>>> import numpy as np
>>> np.set_printoptions(suppress=True, linewidth=100)
>>> def rnd(a):
...     return np.round(a, 2) + 0
... 
>>> feats = np.load("out11.npy")
>>> feats
array([[ 8, -6,  1, -4],
       [ 0,  2, -7,  0],
       [ 0,  0, -3,  1],
       [ 0,  0,  0, -6]])
>>> hat = np.triu(np.array([[6, 3, -3, 6], [-1, 6, -1, -4], [-9, 4, 9, -2], [-6, -1, 6, -1]]), 1) + np.eye(4)
>>> Y = hat @ feats @ np.linalg.inv(hat)
>>> np.linalg.matrix_rank(Y)
np.int64(4)
>>> hat @ feats - feats @ hat
array([[   0.,  -18.,    6., -109.],
       [   0.,    0.,    5.,   17.],
       [   0.,    0.,    0.,    6.],
       [   0.,    0.,    0.,    0.]])
>>> np.trace(Y), np.trace(feats)
(np.float64(1.0), np.int64(1))
>>> np.poly(Y)
array([  1.,  -1., -56., -36., 288.])
>>> rnd(np.linalg.det(Y))
np.float64(288.0)
>>> feats @ feats
array([[ 64, -60,  47,  -7],
       [  0,   4,   7,  -7],
       [  0,   0,   9,  -9],
       [  0,   0,   0,  36]])
>>> rnd(np.sort(np.linalg.eigvals(feats)))
array([-6., -3.,  2.,  8.])
>>> np.prod(np.diag(feats)), rnd(np.linalg.det(feats))
(np.int64(288), np.float64(288.0))
>>> np.linalg.matrix_power(feats - np.diag(np.diag(feats)), 4)
array([[0, 0, 0, 0],
       [0, 0, 0, 0],
       [0, 0, 0, 0],
       [0, 0, 0, 0]])
>>> data = np.diag(np.array([-2, -2, -1, 0, -2, 2, 2, 1, -1, -1, 1, -2, 1]))
>>> data
array([[-2,  0,  0,  0,  0,  0,  0,  0,  0,  0,  0,  0,  0],
       [ 0, -2,  0,  0,  0,  0,  0,  0,  0,  0,  0,  0,  0],
       [ 0,  0, -1,  0,  0,  0,  0,  0,  0,  0,  0,  0,  0],
       [ 0,  0,  0,  0,  0,  0,  0,  0,  0,  0,  0,  0,  0],
       [ 0,  0,  0,  0, -2,  0,  0,  0,  0,  0,  0,  0,  0],
       [ 0,  0,  0,  0,  0,  2,  0,  0,  0,  0,  0,  0,  0],
       [ 0,  0,  0,  0,  0,  0,  2,  0,  0,  0,  0,  0,  0],
       [ 0,  0,  0,  0,  0,  0,  0,  1,  0,  0,  0,  0,  0],
       [ 0,  0,  0,  0,  0,  0,  0,  0, -1,  0,  0,  0,  0],
       [ 0,  0,  0,  0,  0,  0,  0,  0,  0, -1,  0,  0,  0],
       [ 0,  0,  0,  0,  0,  0,  0,  0,  0,  0,  1,  0,  0],
       [ 0,  0,  0,  0,  0,  0,  0,  0,  0,  0,  0, -2,  0],
       [ 0,  0,  0,  0,  0,  0,  0,  0,  0,  0,  0,  0,  1]])
>>> np.allclose(data, data.T)
True
>>> np.trace(data)
np.int64(-4)
>>> assert data == data.T
Traceback (most recent call last):
  File "<python-input-20>", line 1, in <module>
    assert data == data.T
           ^^^^^^^^^^^^^^
ValueError: The truth value of an array with more than one element is ambiguous. Use a.any() or a.all()
>>> rnd(np.sort(np.linalg.eigvals(data).real))
array([-2., -2., -2., -2., -1., -1., -1.,  0.,  1.,  1.,  1.,  2.,  2.])
>>> r = np.linalg.matrix_rank(data)
>>> r
np.int64(12)
>>> null = np.linalg.svd(data)[2][r:].T
>>> np.allclose(data @ null, 0)
True
>>> [int(np.linalg.matrix_rank(data[:, :j + 1])) for j in range(13)]
[1, 2, 3, 3, 4, 5, 6, 7, 8, 9, 10, 11, 12]
>>> [int(np.linalg.matrix_rank(data[:i])) for i in range(1, len(data) + 1)]
[1, 2, 3, 3, 4, 5, 6, 7, 8, 9, 10, 11, 12]
>>> data @ null
array([[0.],
       [0.],
       [0.],
       [0.],
       [0.],
       [0.],
       [0.],
       [0.],
       [0.],
       [0.],
       [0.],
       [0.],
       [0.]])
>>> null[:, 0] / null[np.abs(null[:, 0]).round(6).argmax(), 0]
array([0., 0., 0., 1., 0., 0., 0., 0., 0., 0., 0., 0., 0.])
>>> W0 = np.loadtxt("block16.csv", delimiter=",")
>>> W0
array([[ 0.47, -1.8 , -0.1 ],
       [ 1.49,  0.  , -0.7 ],
       [-2.79,  0.8 ,  1.4 ],
       [ 1.53,  1.6 , -0.7 ],
       [-4.56, -1.  ,  2.  ],
       [-1.67, -1.6 ,  0.8 ],
       [-0.62,  1.  ,  0.3 ],
       [ 1.45, -0.5 , -0.2 ],
       [ 0.58,  1.7 , -0.2 ],
       [ 0.99,  0.8 , -0.7 ],
       [-0.12,  0.7 ,  0.  ],
       [ 0.15,  0.  ,  0.  ],
       [-0.74, -1.5 ,  0.3 ],
       [ 3.76,  0.6 , -2.  ],
       [ 3.61, -0.6 , -1.7 ],
       [-3.12, -1.4 ,  1.2 ],
       [ 0.85, -1.2 , -0.5 ],
       [ 2.18, -0.7 , -0.7 ],
       [-1.84, -0.6 ,  0.8 ],
       [ 0.35,  0.5 ,  0.1 ],
       [ 0.73, -1.1 , -0.2 ],
       [-3.22,  0.1 ,  1.6 ],
       [ 0.54,  1.4 , -0.4 ],
       [-0.8 , -1.2 ,  0.6 ],
       [ 1.19,  0.3 , -0.6 ],
       [-1.21, -1.  ,  0.4 ],
       [-0.46,  1.  ,  0.5 ],
       [ 0.79, -0.5 , -0.4 ],
       [-2.87,  0.5 ,  1.2 ],
       [-1.27, -1.2 ,  0.6 ],
       [-0.92, -1.7 ,  0.6 ],
       [ 5.71,  0.2 , -2.7 ],
       [ 2.65,  0.2 , -1.1 ]])
>>> Y = np.c_[W0[:, :2] @ np.array([[4, 9], [2, 4]]), np.array([0, 0, 0, 2, 1, 2, 3, 2, 1, 0, 3, 0, 0, 3, 3, 1, 1, 0, 2, 2, 1, 1, 2, 3, 3, 0, 1, 0, 0, 0, 3, 1, 2])]
>>> rnd(Y)
array([[ -1.72,  -2.97,   0.  ],
       [  5.96,  13.41,   0.  ],
       [ -9.56, -21.91,   0.  ],
       [  9.32,  20.17,   2.  ],
       [-20.24, -45.04,   1.  ],
       [ -9.88, -21.43,   2.  ],
       [ -0.48,  -1.58,   3.  ],
       [  4.8 ,  11.05,   2.  ],
       [  5.72,  12.02,   1.  ],
       [  5.56,  12.11,   0.  ],
       [  0.92,   1.72,   3.  ],
       [  0.6 ,   1.35,   0.  ],
       [ -5.96, -12.66,   0.  ],
       [ 16.24,  36.24,   3.  ],
       [ 13.24,  30.09,   3.  ],
       [-15.28, -33.68,   1.  ],
       [  1.  ,   2.85,   1.  ],
       [  7.32,  16.82,   0.  ],
       [ -8.56, -18.96,   2.  ],
       [  2.4 ,   5.15,   2.  ],
       [  0.72,   2.17,   1.  ],
       [-12.68, -28.58,   1.  ],
       [  4.96,  10.46,   2.  ],
       [ -5.6 , -12.  ,   3.  ],
       [  5.36,  11.91,   3.  ],
       [ -6.84, -14.89,   0.  ],
       [  0.16,  -0.14,   1.  ],
       [  2.16,   5.11,   0.  ],
       [-10.48, -23.83,   0.  ],
       [ -7.48, -16.23,   0.  ],
       [ -7.08, -15.08,   3.  ],
       [ 23.24,  52.19,   1.  ],
       [ 11.  ,  24.65,   2.  ]])
>>> rnd(np.linalg.lstsq(W0, Y[:, 0])[0])
array([4., 2., 0.])
>>> np.linalg.matrix_rank(np.c_[W0, Y])
np.int64(4)
>>> def softmax(z):
...     e = np.exp(z - z.max(axis=-1, keepdims=True))
...     return e / e.sum(axis=-1, keepdims=True)
... 
>>> rnd(softmax(10 * W0[1]))
array([1., 0., 0.])
>>> rnd(softmax(W0[1] + -1))
array([0.75, 0.17, 0.08])
>>> S = W0 @ W0.T / np.sqrt(3)
>>> softmax(S).round(6).argmax(axis=1)
array([ 0, 31,  4, 31,  4,  4,  2, 31, 31, 31,  8, 31,  4, 31, 31,  4, 31, 31,  4, 31, 31,  4, 31,
        4, 31,  4,  2, 31,  4,  4,  4, 31, 31])
>>> arr = np.array([[2, 1, 3, 1, 3, 3, 3, 0],
...     [0, 2, 3, 2, 0, 0, 3, 1],
...     [0, 0, 3, 2, 1, 3, 0, 1],
...     [0, 0, 0, 2, 0, 2, 2, 2],
...     [0, 0, 0, 0, 3, 3, 3, 3],
...     [0, 0, 0, 0, 0, 3, 1, 1],
...     [0, 0, 0, 0, 0, 0, 2, 2],
...     [0, 0, 0, 0, 0, 0, 0, 1]])
>>> # triangular
>>> rnd(np.linalg.norm(W0[20], 1)), rnd(np.linalg.norm(W0[20], np.inf))
(np.float64(2.03), np.float64(1.1))
>>> rnd(np.linalg.norm(W0, 2))
np.float64(13.65)
>>> rnd(np.linalg.norm(W0) ** 2 / np.linalg.norm(W0, 2) ** 2)
np.float64(1.18)
>>> rnd(np.linalg.norm(W0[20] - W0[27]))
np.float64(0.64)
>>> J = np.load("data.npy")
>>> rnd(J)
array([[-0.4 , -0.06,  0.44,  0.11, -0.16,  0.08,  0.4 ,  0.2 ,  0.1 , -0.46,  0.41,  0.02],
       [ 0.13, -0.2 , -0.12,  0.43,  0.36, -0.39,  0.11, -0.3 ,  0.25, -0.16,  0.12,  0.5 ],
       [-0.05, -0.09, -0.01, -0.36,  0.06, -0.48, -0.38, -0.28, -0.18, -0.48,  0.19, -0.32],
       [ 0.35, -0.09,  0.08, -0.17, -0.07, -0.31, -0.1 ,  0.69,  0.38, -0.2 , -0.23,  0.08],
       [ 0.3 ,  0.09,  0.5 , -0.36, -0.21,  0.15, -0.21, -0.26, -0.06,  0.02,  0.09,  0.58],
       [-0.35,  0.11,  0.27, -0.38,  0.18, -0.32,  0.37, -0.23,  0.27,  0.22, -0.45, -0.03],
       [-0.16, -0.32,  0.34,  0.12,  0.53,  0.41, -0.39,  0.04,  0.05, -0.17, -0.32, -0.06],
       [ 0.22, -0.21, -0.07, -0.13, -0.13,  0.27, -0.02, -0.31,  0.73,  0.06,  0.24, -0.32],
       [ 0.59,  0.16,  0.1 ,  0.  ,  0.2 ,  0.16,  0.49, -0.15, -0.21, -0.36, -0.2 , -0.25],
       [ 0.05,  0.76,  0.26,  0.25,  0.27, -0.1 , -0.26,  0.05,  0.21,  0.1 ,  0.23, -0.18],
       [-0.24,  0.41, -0.43, -0.09, -0.14,  0.28, -0.09, -0.1 ,  0.22, -0.51, -0.3 ,  0.27],
       [-0.03,  0.05, -0.28, -0.52,  0.57,  0.18,  0.17,  0.24, -0.03,  0.07,  0.41,  0.18]])
>>> vec = np.array([1, 1, 0, 0, 2, 1, 0, 1, 2, 3, 1, 2])
>>> target = J @ vec
>>> coef, lr = np.zeros(12), 1 / np.linalg.norm(J, 2) ** 2
>>> for i in range(40):
...     coef -= lr * J.T @ (J @ coef - target)
...     if i % 10 == 0: print(i, round(np.linalg.norm(J @ coef - target), 2))
... 
0 0.0
10 0.0
20 0.0
30 0.0
>>> rnd(coef)
array([1., 1., 0., 0., 2., 1., 0., 1., 2., 3., 1., 2.])
>>> rnd(np.linalg.cond(J))
np.float64(1.0)
